$ python3 -q
>>> import numpy as np
>>> from numpy import linalg as LA
>>> np.set_printoptions(precision=2, suppress=True, linewidth=120, floatmode="fixed")
>>> tidy = lambda a: np.round(a, 2) + 0
>>> M = np.load("data.npy")
>>> tidy(M)
array([[ 1.89,  0.22, -0.34,  0.78],
       [ 2.36, -0.72,  1.08,  1.72],
       [ 3.42, -2.84,  4.26,  3.84],
       [ 2.85, -1.70,  2.55,  2.70],
       [ 1.36,  1.28, -1.92, -0.28],
       [ 2.25, -0.50,  0.75,  1.50],
       [ 2.04, -0.08,  0.12,  1.08],
       [ 3.26, -2.52,  3.78,  3.52],
       [ 1.18,  1.63, -2.45, -0.63],
       [ 1.80,  0.40, -0.60,  0.60],
       [ 3.02, -2.03,  3.05,  3.03],
       [ 3.04, -2.08,  3.12,  3.08],
       [ 2.22, -0.43,  0.65,  1.43],
       [ 2.44, -0.89,  1.33,  1.89],
       [ 1.44,  1.12, -1.68, -0.12],
       [ 2.93, -1.86,  2.79,  2.86],
       [ 1.06,  1.89, -2.83, -0.89],
       [ 2.67, -1.34,  2.02,  2.34],
       [ 2.73, -1.45,  2.18,  2.45],
       [ 2.18, -0.37,  0.55,  1.37]])
>>> gram = np.cov(M, rowvar=False)
>>> tidy(np.corrcoef(M.T))
array([[ 1.00, -1.00,  1.00,  1.00],
       [-1.00,  1.00, -1.00, -1.00],
       [ 1.00, -1.00,  1.00,  1.00],
       [ 1.00, -1.00,  1.00,  1.00]])
>>> tidy(M.std(axis=0))
array([0.68, 1.36, 2.04, 1.36])
>>> tidy(np.corrcoef(M[:, 1], M[:, 2])[0, 1])
np.float64(-1.0)
>>> tidy(np.polyfit(M[:, 1], M[:, 2], 1))
array([-1.50,  0.00])
>>> tidy(LA.eigvalsh(gram)[::-1])
array([8.73, 0.00, 0.00, 0.00])
>>> np.argsort(-M.std(axis=0).round(6), kind="stable")
array([2, 1, 3, 0])
>>> W2 = M[[8, 3]].astype(float)
>>> for _ in range(4):
...     idx = LA.norm(M[:, None] - W2, axis=-1).argmin(axis=1)
...     W2 = np.array([M[idx == j].mean(axis=0) for j in range(2)])
... 
>>> idx
array([0, 1, 1, 1, 0, 1, 0, 1, 0, 0, 1, 1, 1, 1, 0, 1, 0, 1, 1, 1])
>>> tidy(W2[1] - W2[0])
array([ 1.18, -2.37,  3.55,  2.37])
>>> np.abs(W2[1] - W2[0]).argmax()
np.int64(2)
>>> np.bincount(idx)
array([ 7, 13])
